$ python3 -q
>>> import numpy as np
>>> np.set_printoptions(precision=2, suppress=True, linewidth=200, sign=" ")
>>> F = np.load("a.npy")
>>> F
array([[ 1.99, -0.89, -1.99],
       [ 1.95, -0.95, -1.72],
       [ 2.6 , -1.83, -1.79],
       [ 1.85, -0.7 , -1.81],
       [ 1.81, -0.94, -2.44],
       [ 2.03, -1.55, -2.21],
       [ 2.59, -1.13, -2.08],
       [ 2.12, -1.02, -2.35],
       [ 1.85, -1.29, -2.25],
       [ 2.33,  0.03, -2.18],
       [ 1.47,  0.06, -2.23],
       [ 1.81, -0.05, -2.12],
       [ 1.87,  0.01, -2.39],
       [ 2.  , -0.48, -2.42],
       [ 2.24,  0.31, -2.07],
       [ 2.49,  0.04, -1.92],
       [ 1.99, -0.05, -1.91],
       [ 2.49,  0.03, -2.32],
       [-0.26, -2.36, -1.53],
       [-0.05, -2.13, -2.59],
       [ 0.03, -1.68, -2.18],
       [ 0.15, -2.06, -1.53],
       [ 0.09, -1.96, -2.25],
       [-0.24, -2.17, -1.91],
       [-0.47, -1.9 , -2.1 ],
       [ 0.09, -2.3 , -1.28],
       [-0.19, -1.95, -1.85]])
>>> proj = F @ np.linalg.solve(F.T @ F, F.T)
>>> np.linalg.matrix_rank(np.eye(27) - proj)
np.int64(24)
>>> rng = np.random.default_rng(6045)
>>> idx = rng.permutation(3)
>>> other = F[:, idx] * rng.choice([-1, 1], 3)
>>> other
array([[ 1.99,  0.89,  1.99],
       [ 1.72,  0.95,  1.95],
       [ 1.79,  1.83,  2.6 ],
       [ 1.81,  0.7 ,  1.85],
       [ 2.44,  0.94,  1.81],
       [ 2.21,  1.55,  2.03],
       [ 2.08,  1.13,  2.59],
       [ 2.35,  1.02,  2.12],
       [ 2.25,  1.29,  1.85],
       [ 2.18, -0.03,  2.33],
       [ 2.23, -0.06,  1.47],
       [ 2.12,  0.05,  1.81],
       [ 2.39, -0.01,  1.87],
       [ 2.42,  0.48,  2.  ],
       [ 2.07, -0.31,  2.24],
       [ 1.92, -0.04,  2.49],
       [ 1.91,  0.05,  1.99],
       [ 2.32, -0.03,  2.49],
       [ 1.53,  2.36, -0.26],
       [ 2.59,  2.13, -0.05],
       [ 2.18,  1.68,  0.03],
       [ 1.53,  2.06,  0.15],
       [ 2.25,  1.96,  0.09],
       [ 1.91,  2.17, -0.24],
       [ 2.1 ,  1.9 , -0.47],
       [ 1.28,  2.3 ,  0.09],
       [ 1.85,  1.95, -0.19]])
>>> Uu, _, Vh = np.linalg.svd(F.T @ other)
>>> np.round(Uu @ Vh, 2) + 0
array([[ 0.,  0.,  1.],
       [ 0., -1.,  0.],
       [-1.,  0.,  0.]])
>>> x = np.array([-9, 4, -8])
>>> target = F @ x
>>> np.round(np.linalg.pinv(F) @ F, 2) + 0
array([[ 1.,  0.,  0.],
       [ 0.,  1.,  0.],
       [ 0.,  0.,  1.]])
>>> target = target + 0.3 * rng.normal(size=27)
>>> target
array([ -5.57,  -7.35, -16.24,  -4.83,  -0.51,  -6.55, -11.23,  -5.11,  -3.82,  -3.18,   4.27,   0.29,   2.09,  -0.68,  -2.69,  -7.09,  -1.85,  -3.73,   5.15,  12.72,  10.17,   2.12,   9.16,   8.16,
        13.24,   0.45,   9.61])
>>> coef, *_ = np.linalg.lstsq(F, target)
>>> coef.round()
array([-9.,  4., -8.])
>>> round(np.linalg.norm(target - F @ coef), 2)
np.float64(1.93)
>>> Xc = F - F.mean(axis=0)
>>> vecs = np.linalg.svd(Xc)[2][:2]
>>> other = Xc - Xc @ vecs.T @ vecs
>>> round(np.linalg.norm(other) / np.linalg.norm(Xc), 2)
np.float64(0.2)
>>> np.linalg.norm(other, axis=1).round(6).argmax()
np.int64(19)
>>> other.std(axis=0)
array([ 0.01,  0.05,  0.28])
>>> (Xc @ vecs.T).std(axis=0)
array([ 1.3 ,  0.48])
>>> m1 = np.load("test3.npy")
>>> m1
array([[-1.,  1.,  0.,  0.,  0.,  0.],
       [ 0., -1.,  1.,  0.,  0.,  0.],
       [ 0.,  0., -1.,  1.,  0.,  0.],
       [ 0.,  0.,  0., -1.,  1.,  0.],
       [ 0.,  0.,  0.,  0., -1.,  1.],
       [ 0.,  0.,  0.,  0.,  0., -1.]])
>>> O, Rm = np.linalg.qr(m1)
>>> abs(Rm[0, 0]), round(np.linalg.norm(m1[:, 0]), 2)
(np.float64(1.0), np.float64(1.0))
>>> np.allclose(Rm.T @ Rm, m1.T @ m1)
True
>>> O.shape, Rm.shape
((6, 6), (6, 6))
>>> O
array([[ 1.,  0.,  0.,  0.,  0.,  0.],
       [-0.,  1.,  0.,  0.,  0.,  0.],
       [-0., -0.,  1.,  0.,  0.,  0.],
       [-0., -0., -0.,  1.,  0.,  0.],
       [-0., -0., -0., -0.,  1.,  0.],
       [-0., -0., -0., -0., -0.,  1.]])
>>> O.T @ O
array([[ 1.,  0.,  0.,  0.,  0.,  0.],
       [ 0.,  1.,  0.,  0.,  0.,  0.],
       [ 0.,  0.,  1.,  0.,  0.,  0.],
       [ 0.,  0.,  0.,  1.,  0.,  0.],
       [ 0.,  0.,  0.,  0.,  1.,  0.],
       [ 0.,  0.,  0.,  0.,  0.,  1.]])
>>> Rm
array([[-1.,  1.,  0.,  0.,  0.,  0.],
       [ 0., -1.,  1.,  0.,  0.,  0.],
       [ 0.,  0., -1.,  1.,  0.,  0.],
       [ 0.,  0.,  0., -1.,  1.,  0.],
       [ 0.,  0.,  0.,  0., -1.,  1.],
       [ 0.,  0.,  0.,  0.,  0., -1.]])
>>> np.abs(np.diag(Rm))
array([ 1.,  1.,  1.,  1.,  1.,  1.])
>>> x = np.array([3, 4, 3, -4, 5, 1])
>>> np.linalg.norm(m1 @ x) <= np.linalg.norm(m1, 2) * np.linalg.norm(x) + 1e-9
np.True_
>>> m1 @ np.eye(6)[1]
array([ 1., -1.,  0.,  0.,  0.,  0.])
>>> m1 * x
array([[-3.,  4.,  0., -0.,  0.,  0.],
       [ 0., -4.,  3., -0.,  0.,  0.],
       [ 0.,  0., -3., -4.,  0.,  0.],
       [ 0.,  0.,  0.,  4.,  5.,  0.],
       [ 0.,  0.,  0., -0., -5.,  1.],
       [ 0.,  0.,  0., -0.,  0., -1.]])
>>> x = np.array([-1, 0, 2, 2, -2, 1])
>>> h1 = np.maximum(m1 @ x, 0)
>>> np.flatnonzero(h1 > 1e-9)
array([ 0,  1,  4])
>>> m1.T @ h1
array([-1., -1.,  2.,  0., -3.,  3.])
>>> np.maximum(m1 @ x, 0) - np.maximum(-m1 @ x, 0)
array([ 1.,  2.,  0., -4.,  3., -1.])
>>> np.maximum(m1 @ (3 * x), 0)
array([ 3.,  6.,  0.,  0.,  9.,  0.])
